$ ipython --no-banner

In [1]: import numpy as np

In [2]: from numpy import linalg as LA

In [3]: np.set_printoptions(precision=2, suppress=True, linewidth=200)

In [4]: rd = lambda a: np.round(a, 2) + 0

In [5]: K = np.loadtxt("sample0.csv", delimiter=",")

In [6]: print(rd(K))
[[ 0.38 -1.5  -1.23 -0.15 -0.23]
 [ 0.56  0.3   0.16 -1.75 -0.7 ]
 [ 1.51 -0.47  0.85  0.13  0.89]
 [ 1.13  0.97 -0.8   0.76 -0.75]
 [ 0.   -0.69  1.05  0.56 -1.45]]

In [7]: proj = np.triu(np.array([[-1, 8, 4, -8, 4],
   ...:     [6, -9, -1, 7, 0],
   ...:     [-9, -4, 1, -2, -6],
   ...:     [9, 2, 0, 8, 1],
   ...:     [-4, 5, 4, 8, -1]]), 1) + np.eye(5)

In [8]: Y = proj @ K @ LA.inv(proj)

In [9]: rd(LA.det(Y))
Out[9]: np.float64(-32.0)

In [10]: print(rd(np.trace(Y)), rd(np.trace(K)))
0.83 0.83

In [11]: print(rd(np.poly(Y)))
[ 1.   -0.83  2.29  4.58 -6.63 32.  ]

In [12]: LA.matrix_rank(Y)
Out[12]: np.int64(5)

In [13]: rd(LA.norm(K, axis=0))
Out[13]: array([2., 2., 2., 2., 2.])

In [14]: print(np.allclose(K @ K.T, K.T @ K))
True

In [15]: rd(np.sort(np.abs(LA.eigvals(K))))
Out[15]: array([2., 2., 2., 2., 2.])

In [16]: rd(np.abs(LA.eigvals(K)).max())
Out[16]: np.float64(2.0)

In [17]: np.allclose(K, K.T)
Out[17]: False

In [18]: Y = K / LA.norm(K, axis=1, keepdims=True)

In [19]: cov = Y @ Y.T

In [20]: rd(LA.norm(Y, axis=1))
Out[20]: array([1., 1., 1., 1., 1.])

In [21]: F = np.loadtxt("run10.csv", delimiter=",")

In [22]: F
Out[22]: 
array([[  2.,  -1.,  -2.,   2.,   0.,   2.,  -2.,  -2.,  -1.,  -1.,  -2.],
       [ -2.,  -2.,   2.,   1.,   0.,   0.,   1.,  -2.,   2.,  -1.,   1.],
       [  1.,   2.,   1.,   2.,  -1.,  -1.,   0.,   1.,   0.,   1.,   0.],
       [ -2.,   2.,   1.,   0.,   1.,  -1.,   1.,  -2.,  -1.,  -2.,  -2.],
       [ -2.,   0.,  -1.,   1.,   0.,   1.,   1.,   2.,   1.,  -2.,   0.],
       [  0.,   2.,   0.,   1.,  -2.,   2.,   0.,  -2.,   0.,   1.,   2.],
       [  2.,  -2.,  -1.,  -2.,   0.,   1.,  -2.,   1.,   0.,   0.,   0.],
       [ -1.,   0.,   1.,   1.,   0.,  -2.,   1.,   0.,   2.,   1.,   0.],
       [ -2.,   2.,   1.,   1.,  -2.,   1.,  -1.,  -1.,  -2.,   0.,  -2.],
       [ -6.,  -9.,   6.,   6.,   0.,   2.,   2., -10.,   7.,  -5.,   2.]])

In [23]: Uu, sigma, Vt = LA.svd(F)

In [24]: V = Vt[:(sigma > 1e-8).sum()]

In [25]: rng = np.random.default_rng(738)

In [26]: x0 = F[0] + 5 * F[9] + rng.integers(2) * np.eye(11)[2]

In [27]: x0
Out[27]: array([-28., -46.,  29.,  32.,   0.,  12.,   8., -52.,  34., -26.,   8.])

In [28]: rd(np.diag(V.T @ V))
Out[28]: array([0.89, 0.96, 0.88, 0.97, 0.52, 0.64, 0.53, 0.99, 0.94, 0.89, 0.79])

In [29]: np.allclose(V.T @ V @ x0, x0)
Out[29]: False

In [30]: np.argsort(-LA.norm(F, axis=0).round(6), kind="stable")[:3]
Out[30]: array([7, 1, 8])

In [31]: E = np.loadtxt("x.csv", delimiter=",")

In [32]: E
Out[32]: 
array([[  4.41,  -3.78,   4.31,  11.56],
       [  3.57,  -1.93,   2.94,  13.82],
       [  3.43,  -3.07,   4.51,  14.43],
       [ -9.58, -11.23,   6.37,  -0.01],
       [  3.71,  -1.3 ,   4.99,  14.53],
       [-10.36, -10.4 ,   4.93,  -2.63],
       [-10.32, -11.95,   4.49,  -0.85],
       [ -9.19,  -9.8 ,   3.44,  -1.76],
       [  5.76,  -2.66,   4.78,  11.67],
       [  4.64,  -2.48,   3.92,  13.43],
       [  4.01,  -4.4 ,   2.7 ,  12.43],
       [ -9.84, -11.84,   4.55,  -0.83],
       [-10.59, -12.9 ,   2.66,  -1.19],
       [  2.76,  -4.  ,   4.35,  13.47],
       [ -9.09,  -9.32,   6.71,   0.07],
       [  3.3 ,  -3.15,   4.21,  12.17],
       [ -8.95, -10.32,   3.21,   0.03],
       [-10.19, -10.66,   4.66,  -1.8 ],
       [-11.09, -11.17,   4.29,  -1.68],
       [-11.14, -11.14,   4.18,  -0.9 ],
       [  4.98,  -1.97,   5.24,  11.74]])

In [33]: lab = rng.permutation(4)

In [34]: Y = E[:, lab] * rng.choice([-1, 1], 4)

In [35]: Y
Out[35]: 
array([[  4.41,   4.31,  -3.78,  11.56],
       [  3.57,   2.94,  -1.93,  13.82],
       [  3.43,   4.51,  -3.07,  14.43],
       [ -9.58,   6.37, -11.23,  -0.01],
       [  3.71,   4.99,  -1.3 ,  14.53],
       [-10.36,   4.93, -10.4 ,  -2.63],
       [-10.32,   4.49, -11.95,  -0.85],
       [ -9.19,   3.44,  -9.8 ,  -1.76],
       [  5.76,   4.78,  -2.66,  11.67],
       [  4.64,   3.92,  -2.48,  13.43],
       [  4.01,   2.7 ,  -4.4 ,  12.43],
       [ -9.84,   4.55, -11.84,  -0.83],
       [-10.59,   2.66, -12.9 ,  -1.19],
       [  2.76,   4.35,  -4.  ,  13.47],
       [ -9.09,   6.71,  -9.32,   0.07],
       [  3.3 ,   4.21,  -3.15,  12.17],
       [ -8.95,   3.21, -10.32,   0.03],
       [-10.19,   4.66, -10.66,  -1.8 ],
       [-11.09,   4.29, -11.17,  -1.68],
       [-11.14,   4.18, -11.14,  -0.9 ],
       [  4.98,   5.24,  -1.97,  11.74]])

In [36]: Uu, _, Vt = LA.svd(E.T @ Y)

In [37]: rd(Uu @ Vt)
Out[37]: 
array([[1., 0., 0., 0.],
       [0., 0., 1., 0.],
       [0., 1., 0., 0.],
       [0., 0., 0., 1.]])
